>>> import numpy as np
>>> np.set_printoptions(suppress=True, linewidth=140)
>>> feats = np.loadtxt("m.csv", delimiter=",")
>>> feats
array([[-4., -3., -2.,  2.,  2., -4.],
       [-4., -4., -3., -2.,  2.,  2.],
       [ 2., -4., -4., -3., -2.,  2.],
       [ 2.,  2., -4., -4., -3., -2.],
       [-2.,  2.,  2., -4., -4., -3.],
       [-3., -2.,  2.,  2., -4., -4.]])
>>> x = np.array([1, -3, 5, 1, -2, 3])
>>> a = np.maximum(feats @ x, 0)
>>> np.maximum(feats @ x, 0) - np.maximum(-feats @ x, 0)
array([-19.,  -7.,   1., -28.,  -3.,  11.])
>>> np.round(np.tanh(feats @ x), 2)
array([-1.  , -1.  ,  0.76, -1.  , -1.  ,  1.  ])
>>> np.maximum(feats @ (3 * x), 0)
array([ 0.,  0.,  3.,  0.,  0., 33.])
>>> a
array([ 0.,  0.,  1.,  0.,  0., 11.])
>>> feats.T @ a
array([-31., -26.,  18.,  19., -46., -42.])
>>> W1 = np.array([[2, -1, -2],
...     [-2, -3, -3],
...     [2, 0, 2],
...     [0, 1, -1],
...     [2, 1, 1],
...     [3, -1, 0]])
>>> beta = np.array([4, 2, 0])
>>> act = np.maximum(feats @ W1 + beta, 0)
>>> np.linalg.matrix_rank(act)
np.int64(3)
>>> cent = np.array([[-1, -1, -2], [1, 2, -1], [-2, 0, 1]])
>>> (act @ cent).round(6).argmax(axis=1)
array([1, 1, 1, 0, 2, 1])
>>> act @ cent
array([[ -3.,  46., -10.],
       [-28.,  24., -14.],
       [ -7.,   0., -24.],
       [  0.,   0.,   0.],
       [ -4.,   0.,   2.],
       [ -7.,  26.,  -3.]])
>>> (feats + feats.T) / 2
array([[-4. , -3.5,  0. ,  2. ,  0. , -3.5],
       [-3.5, -4. , -3.5,  0. ,  2. ,  0. ],
       [ 0. , -3.5, -4. , -3.5,  0. ,  2. ],
       [ 2. ,  0. , -3.5, -4. , -3.5,  0. ],
       [ 0. ,  2. ,  0. , -3.5, -4. , -3.5],
       [-3.5,  0. ,  2. ,  0. , -3.5, -4. ]])
>>> feats @ feats
array([[ 36.,  48.,  13., -20.,  -8.,  12.],
       [ 12.,  36.,  48.,  13., -20.,  -8.],
       [ -8.,  12.,  36.,  48.,  13., -20.],
       [-20.,  -8.,  12.,  36.,  48.,  13.],
       [ 13., -20.,  -8.,  12.,  36.,  48.],
       [ 48.,  13., -20.,  -8.,  12.,  36.]])
>>> round(np.linalg.det(feats), 2)
np.float64(-18333.0)
>>> np.allclose(feats, feats.T)
False
>>> round(float(np.abs(np.linalg.eigvals(feats)).max()), 2)
9.85
>>> np.round(np.linalg.matrix_power(feats, 4), 2)
array([[ 2640.,  4088.,  2824.,  -384., -2183.,  -424.],
       [ -424.,  2640.,  4088.,  2824.,  -384., -2183.],
       [-2183.,  -424.,  2640.,  4088.,  2824.,  -384.],
       [ -384., -2183.,  -424.,  2640.,  4088.,  2824.],
       [ 2824.,  -384., -2183.,  -424.,  2640.,  4088.],
       [ 4088.,  2824.,  -384., -2183.,  -424.,  2640.]])
>>> other = feats / np.sqrt((feats ** 2).mean(axis=1, keepdims=True))
>>> np.round(np.linalg.norm(other, axis=1), 2)
array([2.45, 2.45, 2.45, 2.45, 2.45, 2.45])
>>> np.linalg.matrix_rank(feats - feats.mean(axis=1, keepdims=True))
np.int64(5)
>>> other[4].round(2)
array([-0.67,  0.67,  0.67, -1.35, -1.35, -1.01])
>>> np.linalg.matrix_rank(other) == np.linalg.matrix_rank(feats)
np.True_
>>> q, Rm = np.linalg.qr(feats)
>>> np.round(np.abs(np.diag(Rm)), 2)
array([7.28, 6.34, 5.61, 5.56, 5.52, 2.31])
>>> np.round(q.T @ q, 2) + 0
array([[1., 0., 0., 0., 0., 0.],
       [0., 1., 0., 0., 0., 0.],
       [0., 0., 1., 0., 0., 0.],
       [0., 0., 0., 1., 0., 0.],
       [0., 0., 0., 0., 1., 0.],
       [0., 0., 0., 0., 0., 1.]])
>>> K = np.tanh(np.array([[0.8, -1.3],
...     [-1.1, 0.7],
...     [0.5, 0.3],
...     [-0.8, 0.0],
...     [-0.5, 0.1],
...     [-0.6, -1.2],
...     [0.4, -0.6],
...     [-0.6, -1.2],
...     [1.5, -0.4],
...     [-0.9, -0.8],
...     [0.2, -0.3],
...     [0.1, 0.0],
...     [-0.7, 0.7],
...     [-1.0, 2.2],
...     [-0.8, -0.5],
...     [-1.0, -1.3],
...     [1.0, 1.1],
...     [-0.2, 1.1],
...     [-1.7, 0.3],
...     [0.6, 0.6],
...     [0.1, 1.1],
...     [-0.6, 0.0],
...     [0.9, -0.8]]) @ np.array([[0.5, 0.2, 0.1, 1.1], [-0.4, 0.0, -1.2, -1.5]]))
>>> K.round(2)
array([[ 0.73,  0.16,  0.93,  0.99],
       [-0.68, -0.22, -0.74, -0.98],
       [ 0.13,  0.1 , -0.3 ,  0.1 ],
       [-0.38, -0.16, -0.08, -0.71],
       [-0.28, -0.1 , -0.17, -0.6 ],
       [ 0.18, -0.12,  0.88,  0.81],
       [ 0.41,  0.08,  0.64,  0.87],
       [ 0.18, -0.12,  0.88,  0.81],
       [ 0.72,  0.29,  0.56,  0.98],
       [-0.13, -0.18,  0.7 ,  0.21],
       [ 0.22,  0.04,  0.36,  0.58],
       [ 0.05,  0.02,  0.01,  0.11],
       [-0.56, -0.14, -0.72, -0.95],
       [-0.88, -0.2 , -0.99, -1.  ],
       [-0.2 , -0.16,  0.48, -0.13],
       [ 0.02, -0.2 ,  0.9 ,  0.69],
       [ 0.06,  0.2 , -0.84, -0.5 ],
       [-0.49, -0.04, -0.87, -0.95],
       [-0.75, -0.33, -0.49, -0.98],
       [ 0.06,  0.12, -0.58, -0.24],
       [-0.37,  0.02, -0.86, -0.91],
       [-0.29, -0.12, -0.06, -0.58],
       [ 0.65,  0.18,  0.78,  0.98]])
>>> # rows 5 and 7 are equal
>>> d = np.linalg.norm(K[:, None] - K[None], axis=-1)
>>> (d + 1e9 * np.eye(23)).round(6).argmin(axis=1)
array([22, 12, 11, 21, 21,  7, 22,  5, 22, 14,  6,  2,  1,  1,  9,  5, 19, 20,  1, 16, 17,  4,  0])
>>> d.mean(axis=1).argmax()
np.int64(0)
>>> Xs = K - K.mean(axis=0)
>>> evecs = np.linalg.svd(Xs)[2][:3]
>>> other = Xs - Xs @ evecs.T @ evecs
>>> np.round((Xs @ evecs.T).std(axis=0), 2)
array([1.06, 0.32, 0.12])
>>> np.round(np.cov(Xs @ evecs.T, rowvar=False), 2) + 0
array([[1.16, 0.  , 0.  ],
       [0.  , 0.11, 0.  ],
       [0.  , 0.  , 0.01]])
>>> np.round(other.std(axis=0), 2) + 0
array([0.01, 0.02, 0.  , 0.  ])
>>> cent = K[[0, 17]].astype(float)
>>> for _ in range(4):
...     idx = np.linalg.norm(K[:, None] - cent, axis=-1).argmin(axis=1)
...     cent = np.array([K[idx == j].mean(axis=0) for j in range(2)])
... 
>>> idx
array([0, 1, 1, 1, 1, 0, 0, 0, 0, 0, 0, 0, 1, 1, 0, 0, 1, 1, 1, 1, 1, 1, 0])
>>> np.abs(cent[1] - cent[0]).argmax()
np.int64(3)
>>> np.round(cent[1] - cent[0], 2)
array([-0.63, -0.07, -1.21, -1.32])
>>> Xs = (K - K.mean(axis=0)) / K.std(axis=0)
>>> np.round(Xs.std(axis=0), 2)
array([1., 1., 1., 1.])
>>> beta = np.linalg.lstsq(np.delete(Xs, 3, axis=1), Xs[:, 3])[0]
>>> np.abs(beta).argmax()
np.int64(0)
>>> np.round(1 - np.var(Xs[:, 3] - np.delete(Xs, 3, axis=1) @ beta), 2)
np.float64(0.95)
>>> W0 = np.loadtxt("mat.csv", delimiter=",")
>>> W0
array([[  8.72,   5.65, -20.34,  16.19,  -1.04, -19.52, -13.35, -13.15],
       [-22.21,  29.2 ,  -9.91,  -8.29, -32.23,  25.29,  35.1 ,   3.81],
       [-20.  ,  29.72,  -7.53,  -8.34, -31.08,  25.6 ,  33.38,   3.14],
       [  9.35,   3.55, -22.05,  16.65,  -3.59, -21.32, -14.07, -12.96],
       [ 10.08,   5.07, -20.97,  17.81,  -2.11, -25.29, -13.4 ,  -9.9 ],
       [-19.18,  30.43,  -6.78,  -8.14, -31.43,  24.26,  36.46,   5.33],
       [-20.35,  30.43,  -6.35,  -7.63, -30.75,  25.67,  34.87,   4.18],
       [  8.86,   4.23, -22.37,  15.72,  -3.33, -21.17, -14.86, -11.13],
       [ 10.57,   3.58, -21.74,  16.71,  -2.98, -22.39, -12.03, -10.91],
       [ 11.7 ,   1.86, -21.79,  17.25,  -0.72, -20.35, -14.47, -10.87],
       [  9.71,   5.36, -21.42,  16.3 ,  -2.27, -22.01, -15.13, -11.88],
       [  9.48,   3.13, -22.21,  15.29,  -0.81, -22.81, -14.05, -11.96],
       [-19.74,  28.78,  -7.68,  -9.65, -31.59,  25.15,  36.34,   5.81],
       [-18.95,  29.14,  -9.12,  -7.9 , -32.91,  27.7 ,  34.8 ,   3.96],
       [-20.  ,  30.21,  -8.33,  -7.23, -30.6 ,  27.12,  34.91,   3.69],
       [ 10.01,   5.96, -20.63,  13.12,  -1.75, -22.01, -13.76, -11.21],
       [-19.63,  29.77,  -8.79,  -8.76, -32.05,  26.15,  35.42,   3.93],
       [-21.62,  30.02,  -7.43,  -7.95, -33.  ,  23.65,  37.71,   6.4 ],
       [-17.73,  29.78,  -8.9 ,  -8.28, -31.61,  25.85,  36.62,   2.64],
       [  9.65,   4.69, -22.53,  17.07,  -2.99, -21.94, -13.09, -12.39],
       [-20.09,  29.67,  -8.26,  -9.65, -31.4 ,  26.73,  34.41,   4.67],
       [ 11.28,   4.64, -22.49,  15.34,  -0.91, -21.09, -14.36, -12.11],
       [  8.52,   4.96, -21.72,  16.38,  -2.18, -23.52, -14.52, -11.02],
       [  9.08,   4.72, -23.01,  16.51,  -0.84, -21.59, -13.27, -12.14],
       [-19.38,  29.63,  -7.22,  -7.19, -31.99,  25.2 ,  36.98,   3.03],
       [-18.49,  30.65,  -7.97, -10.72, -32.33,  26.68,  34.9 ,   3.7 ],
       [ 10.09,   3.43, -23.07,  16.51,  -2.48, -21.73, -11.48, -11.54],
       [ 11.12,   2.91, -22.3 ,  15.7 ,  -1.83, -21.89, -12.91, -11.17],
       [  8.7 ,   4.75, -22.76,  16.28,  -3.04, -22.6 , -14.65, -10.02],
       [  9.46,   3.29, -20.82,  14.6 ,  -3.19, -22.25, -13.84, -10.9 ]])
>>> U, s, Vt = np.linalg.svd(W0)
>>> s.round(2)
array([252.63, 145.67,   8.1 ,   6.41,   5.41,   5.33,   3.77,   3.42])
>>> other = U[:, :2] @ np.diag(s[:2]) @ Vt[:2]
>>> round(np.abs(W0 - other).max(), 2)
np.float64(2.76)
>>> np.round(np.linalg.norm(W0 - other, 2), 2), round(float(s[2]), 2)
(np.float64(8.1), 8.1)
>>> t = np.radians(60)
>>> Rm = np.eye(8)
>>> Rm[5, 5] = Rm[4, 4] = np.cos(t)
>>> Rm[5, 4], Rm[4, 5] = -np.sin(t), np.sin(t)
>>> Rm.round(2)
array([[ 1.  ,  0.  ,  0.  ,  0.  ,  0.  ,  0.  ,  0.  ,  0.  ],
       [ 0.  ,  1.  ,  0.  ,  0.  ,  0.  ,  0.  ,  0.  ,  0.  ],
       [ 0.  ,  0.  ,  1.  ,  0.  ,  0.  ,  0.  ,  0.  ,  0.  ],
       [ 0.  ,  0.  ,  0.  ,  1.  ,  0.  ,  0.  ,  0.  ,  0.  ],
       [ 0.  ,  0.  ,  0.  ,  0.  ,  0.5 ,  0.87,  0.  ,  0.  ],
       [ 0.  ,  0.  ,  0.  ,  0.  , -0.87,  0.5 ,  0.  ,  0.  ],
       [ 0.  ,  0.  ,  0.  ,  0.  ,  0.  ,  0.  ,  1.  ,  0.  ],
       [ 0.  ,  0.  ,  0.  ,  0.  ,  0.  ,  0.  ,  0.  ,  1.  ]])
>>> other = W0 @ Rm.T
>>> np.round(np.linalg.svd(W0, compute_uv=False), 2), np.round(np.linalg.svd(other, compute_uv=False), 2)
(array([252.63, 145.67,   8.1 ,   6.41,   5.41,   5.33,   3.77,   3.42]), array([252.63, 145.67,   8.1 ,   6.41,   5.41,   5.33,   3.77,   3.42]))
>>> np.allclose(np.linalg.norm(W0, axis=1), np.linalg.norm(other, axis=1))
True
>>> np.allclose(W0 @ W0.T, other @ other.T)
True
>>> rng = np.random.default_rng(20284)
>>> idx = rng.permutation(6)
>>> idx
array([3, 0, 2, 4, 5, 1])
>>> other = feats[idx][:, idx]
>>> np.round(np.sort(np.abs(np.linalg.eigvals(other))), 2)
array([1.  , 4.58, 4.58, 9.  , 9.85, 9.85])
>>> np.allclose(other, feats)
False
>>> other
array([[-4.,  2., -4., -3., -2.,  2.],
       [ 2., -4., -2.,  2., -4., -3.],
       [-3.,  2., -4., -2.,  2., -4.],
       [-4., -2.,  2., -4., -3.,  2.],
       [ 2., -3.,  2., -4., -4., -2.],
       [-2., -4., -3.,  2.,  2., -4.]])
>>> U, s, Vt = np.linalg.svd(other, full_matrices=False)
>>> np.allclose(U * s @ Vt, other)
True
>>> np.round(U.T @ other @ Vt.T, 2) + 0
array([[9.85, 0.  , 0.  , 0.  , 0.  , 0.  ],
       [0.  , 9.85, 0.  , 0.  , 0.  , 0.  ],
       [0.  , 0.  , 9.  , 0.  , 0.  , 0.  ],
       [0.  , 0.  , 0.  , 4.58, 0.  , 0.  ],
       [0.  , 0.  , 0.  , 0.  , 4.58, 0.  ],
       [0.  , 0.  , 0.  , 0.  , 0.  , 1.  ]])
>>> s.round(2)
array([9.85, 9.85, 9.  , 4.58, 4.58, 1.  ])
>>> np.round(Vt @ Vt.T, 2) + 0
array([[1., 0., 0., 0., 0., 0.],
       [0., 1., 0., 0., 0., 0.],
       [0., 0., 1., 0., 0., 0.],
       [0., 0., 0., 1., 0., 0.],
       [0., 0., 0., 0., 1., 0.],
       [0., 0., 0., 0., 0., 1.]])
>>> np.round(s / s[0], 2)
array([1.  , 1.  , 0.91, 0.47, 0.47, 0.1 ])
>>> U.shape, s.shape, Vt.shape
((6, 6), (6,), (6, 6))
>>> (s > 1e-8).sum()
np.int64(6)
>>> J = np.loadtxt("arr.csv", delimiter=",")
>>> J.round(2)
array([[ 0.07,  0.07, -0.11,  0.02, -0.11, -0.02,  0.02, -0.02,  0.02,  0.07, -0.11, -0.11],
       [ 0.07,  0.07, -0.11,  0.02, -0.11, -0.02,  0.02, -0.02,  0.02,  0.07, -0.11, -0.11],
       [-0.11, -0.11,  0.19, -0.04,  0.19,  0.04, -0.04,  0.04, -0.04, -0.11,  0.19,  0.19],
       [ 0.02,  0.02, -0.04,  0.01, -0.04, -0.01,  0.01, -0.01,  0.01,  0.02, -0.04, -0.04],
       [-0.11, -0.11,  0.19, -0.04,  0.19,  0.04, -0.04,  0.04, -0.04, -0.11,  0.19,  0.19],
       [-0.02, -0.02,  0.04, -0.01,  0.04,  0.01, -0.01,  0.01, -0.01, -0.02,  0.04,  0.04],
       [ 0.02,  0.02, -0.04,  0.01, -0.04, -0.01,  0.01, -0.01,  0.01,  0.02, -0.04, -0.04],
       [-0.02, -0.02,  0.04, -0.01,  0.04,  0.01, -0.01,  0.01, -0.01, -0.02,  0.04,  0.04],
       [ 0.02,  0.02, -0.04,  0.01, -0.04, -0.01,  0.01, -0.01,  0.01,  0.02, -0.04, -0.04],
       [ 0.07,  0.07, -0.11,  0.02, -0.11, -0.02,  0.02, -0.02,  0.02,  0.07, -0.11, -0.11],
       [-0.11, -0.11,  0.19, -0.04,  0.19,  0.04, -0.04,  0.04, -0.04, -0.11,  0.19,  0.19],
       [-0.11, -0.11,  0.19, -0.04,  0.19,  0.04, -0.04,  0.04, -0.04, -0.11,  0.19,  0.19]])
>>> # row 1 repeats row 0
>>> ev, evecs = np.linalg.eigh(J)
>>> np.abs(evecs[:, -1]).round(6).argmax()
np.int64(2)
>>> np.unique(ev.round(6) + 0, return_counts=True)[1]
array([11,  1])
>>> np.round(evecs.T @ J @ evecs, 2) + 0
array([[0., 0., 0., 0., 0., 0., 0., 0., 0., 0., 0., 0.],
       [0., 0., 0., 0., 0., 0., 0., 0., 0., 0., 0., 0.],
       [0., 0., 0., 0., 0., 0., 0., 0., 0., 0., 0., 0.],
       [0., 0., 0., 0., 0., 0., 0., 0., 0., 0., 0., 0.],
       [0., 0., 0., 0., 0., 0., 0., 0., 0., 0., 0., 0.],
       [0., 0., 0., 0., 0., 0., 0., 0., 0., 0., 0., 0.],
       [0., 0., 0., 0., 0., 0., 0., 0., 0., 0., 0., 0.],
       [0., 0., 0., 0., 0., 0., 0., 0., 0., 0., 0., 0.],
       [0., 0., 0., 0., 0., 0., 0., 0., 0., 0., 0., 0.],
       [0., 0., 0., 0., 0., 0., 0., 0., 0., 0., 0., 0.],
       [0., 0., 0., 0., 0., 0., 0., 0., 0., 0., 0., 0.],
       [0., 0., 0., 0., 0., 0., 0., 0., 0., 0., 0., 1.]])
>>> np.round(np.linalg.eigvalsh(J @ J), 2) + 0
array([0., 0., 0., 0., 0., 0., 0., 0., 0., 0., 0., 1.])
>>> np.round(np.linalg.svd(J, compute_uv=False), 2) + 0
array([1., 0., 0., 0., 0., 0., 0., 0., 0., 0., 0., 0.])
>>> np.round(evecs.T @ evecs, 2) + 0
array([[1., 0., 0., 0., 0., 0., 0., 0., 0., 0., 0., 0.],
       [0., 1., 0., 0., 0., 0., 0., 0., 0., 0., 0., 0.],
       [0., 0., 1., 0., 0., 0., 0., 0., 0., 0., 0., 0.],
       [0., 0., 0., 1., 0., 0., 0., 0., 0., 0., 0., 0.],
       [0., 0., 0., 0., 1., 0., 0., 0., 0., 0., 0., 0.],
       [0., 0., 0., 0., 0., 1., 0., 0., 0., 0., 0., 0.],
       [0., 0., 0., 0., 0., 0., 1., 0., 0., 0., 0., 0.],
       [0., 0., 0., 0., 0., 0., 0., 1., 0., 0., 0., 0.],
       [0., 0., 0., 0., 0., 0., 0., 0., 1., 0., 0., 0.],
       [0., 0., 0., 0., 0., 0., 0., 0., 0., 1., 0., 0.],
       [0., 0., 0., 0., 0., 0., 0., 0., 0., 0., 1., 0.],
       [0., 0., 0., 0., 0., 0., 0., 0., 0., 0., 0., 1.]])
>>> np.round(evecs @ np.diag(ev) @ evecs.T, 2)
array([[ 0.07,  0.07, -0.11,  0.02, -0.11, -0.02,  0.02, -0.02,  0.02,  0.07, -0.11, -0.11],
       [ 0.07,  0.07, -0.11,  0.02, -0.11, -0.02,  0.02, -0.02,  0.02,  0.07, -0.11, -0.11],
       [-0.11, -0.11,  0.19, -0.04,  0.19,  0.04, -0.04,  0.04, -0.04, -0.11,  0.19,  0.19],
       [ 0.02,  0.02, -0.04,  0.01, -0.04, -0.01,  0.01, -0.01,  0.01,  0.02, -0.04, -0.04],
       [-0.11, -0.11,  0.19, -0.04,  0.19,  0.04, -0.04,  0.04, -0.04, -0.11,  0.19,  0.19],
       [-0.02, -0.02,  0.04, -0.01,  0.04,  0.01, -0.01,  0.01, -0.01, -0.02,  0.04,  0.04],
       [ 0.02,  0.02, -0.04,  0.01, -0.04, -0.01,  0.01, -0.01,  0.01,  0.02, -0.04, -0.04],
       [-0.02, -0.02,  0.04, -0.01,  0.04,  0.01, -0.01,  0.01, -0.01, -0.02,  0.04,  0.04],
       [ 0.02,  0.02, -0.04,  0.01, -0.04, -0.01,  0.01, -0.01,  0.01,  0.02, -0.04, -0.04],
       [ 0.07,  0.07, -0.11,  0.02, -0.11, -0.02,  0.02, -0.02,  0.02,  0.07, -0.11, -0.11],
       [-0.11, -0.11,  0.19, -0.04,  0.19,  0.04, -0.04,  0.04, -0.04, -0.11,  0.19,  0.19],
       [-0.11, -0.11,  0.19, -0.04,  0.19,  0.04, -0.04,  0.04, -0.04, -0.11,  0.19,  0.19]])
